% python3 -q
>>> import numpy as np
>>> np.set_printoptions(suppress=True, linewidth=140)
>>> def tidy(a):
...     return np.round(a, 2) + 0
... 
>>> W0 = np.loadtxt("data.csv", delimiter=",")
>>> tidy(W0)
array([[-15.77,  -1.95,  -5.93,  -5.91,  -7.91,  -9.84],
       [ -2.8 ,  -0.02,  -2.25,  -1.27,  -2.39,  -1.42],
       [ -1.37,  -0.01,  -1.78,  -0.79,  -1.67,  -0.7 ],
       [ -1.14,  -0.02,  -1.68,  -0.71,  -1.54,  -0.6 ],
       [ -0.73,  -0.06,  -1.49,  -0.57,  -1.28,  -0.42],
       [ -0.37,  -0.1 ,  -1.25,  -0.43,  -1.  ,  -0.29],
       [  0.  ,  -0.07,  -0.24,  -0.08,  -0.16,  -0.07],
       [  0.  ,  -0.06,  -0.19,  -0.06,  -0.13,  -0.06],
       [  0.16,   0.88,   1.75,   0.7 ,   1.13,   0.96],
       [  6.67,   9.29,  12.28,   7.06,   8.56,  12.63],
       [  7.67,  10.3 ,  13.43,   7.85,   9.42,  14.14]])
>>> np.unique(W0.round(6), axis=0).shape
(11, 6)
>>> np.abs(np.diag(np.linalg.qr(W0)[1])) > 1e-9
array([ True,  True,  True, False, False, False])
>>> def softmax(z):
...     e = np.exp(z - z.max(axis=-1, keepdims=True))
...     return e / e.sum(axis=-1, keepdims=True)
... 
>>> tidy(softmax(W0[4] + -3))
array([0.15, 0.3 , 0.07, 0.18, 0.09, 0.21])
>>> att = W0 @ W0.T / np.sqrt(6)
>>> tidy(softmax(att))
array([[1.  , 0.  , 0.  , 0.  , 0.  , 0.  , 0.  , 0.  , 0.  , 0.  , 0.  ],
       [1.  , 0.  , 0.  , 0.  , 0.  , 0.  , 0.  , 0.  , 0.  , 0.  , 0.  ],
       [1.  , 0.  , 0.  , 0.  , 0.  , 0.  , 0.  , 0.  , 0.  , 0.  , 0.  ],
       [1.  , 0.  , 0.  , 0.  , 0.  , 0.  , 0.  , 0.  , 0.  , 0.  , 0.  ],
       [1.  , 0.  , 0.  , 0.  , 0.  , 0.  , 0.  , 0.  , 0.  , 0.  , 0.  ],
       [1.  , 0.  , 0.  , 0.  , 0.  , 0.  , 0.  , 0.  , 0.  , 0.  , 0.  ],
       [0.35, 0.11, 0.09, 0.09, 0.09, 0.08, 0.07, 0.07, 0.05, 0.  , 0.  ],
       [0.28, 0.11, 0.1 , 0.1 , 0.09, 0.09, 0.08, 0.08, 0.06, 0.01, 0.01],
       [0.  , 0.  , 0.  , 0.  , 0.  , 0.  , 0.  , 0.  , 0.  , 0.08, 0.92],
       [0.  , 0.  , 0.  , 0.  , 0.  , 0.  , 0.  , 0.  , 0.  , 0.  , 1.  ],
       [0.  , 0.  , 0.  , 0.  , 0.  , 0.  , 0.  , 0.  , 0.  , 0.  , 1.  ]])
>>> tidy(softmax(att)[4] @ W0)
array([-15.77,  -1.95,  -5.93,  -5.91,  -7.91,  -9.84])
>>> tidy(softmax(att + np.triu(np.full(att.shape, -np.inf), 1)))
array([[1.  , 0.  , 0.  , 0.  , 0.  , 0.  , 0.  , 0.  , 0.  , 0.  , 0.  ],
       [1.  , 0.  , 0.  , 0.  , 0.  , 0.  , 0.  , 0.  , 0.  , 0.  , 0.  ],
       [1.  , 0.  , 0.  , 0.  , 0.  , 0.  , 0.  , 0.  , 0.  , 0.  , 0.  ],
       [1.  , 0.  , 0.  , 0.  , 0.  , 0.  , 0.  , 0.  , 0.  , 0.  , 0.  ],
       [1.  , 0.  , 0.  , 0.  , 0.  , 0.  , 0.  , 0.  , 0.  , 0.  , 0.  ],
       [1.  , 0.  , 0.  , 0.  , 0.  , 0.  , 0.  , 0.  , 0.  , 0.  , 0.  ],
       [0.4 , 0.12, 0.11, 0.1 , 0.1 , 0.09, 0.08, 0.  , 0.  , 0.  , 0.  ],
       [0.3 , 0.12, 0.11, 0.11, 0.1 , 0.1 , 0.09, 0.08, 0.  , 0.  , 0.  ],
       [0.  , 0.  , 0.  , 0.01, 0.01, 0.01, 0.04, 0.05, 0.88, 0.  , 0.  ],
       [0.  , 0.  , 0.  , 0.  , 0.  , 0.  , 0.  , 0.  , 0.  , 1.  , 0.  ],
       [0.  , 0.  , 0.  , 0.  , 0.  , 0.  , 0.  , 0.  , 0.  , 0.  , 1.  ]])
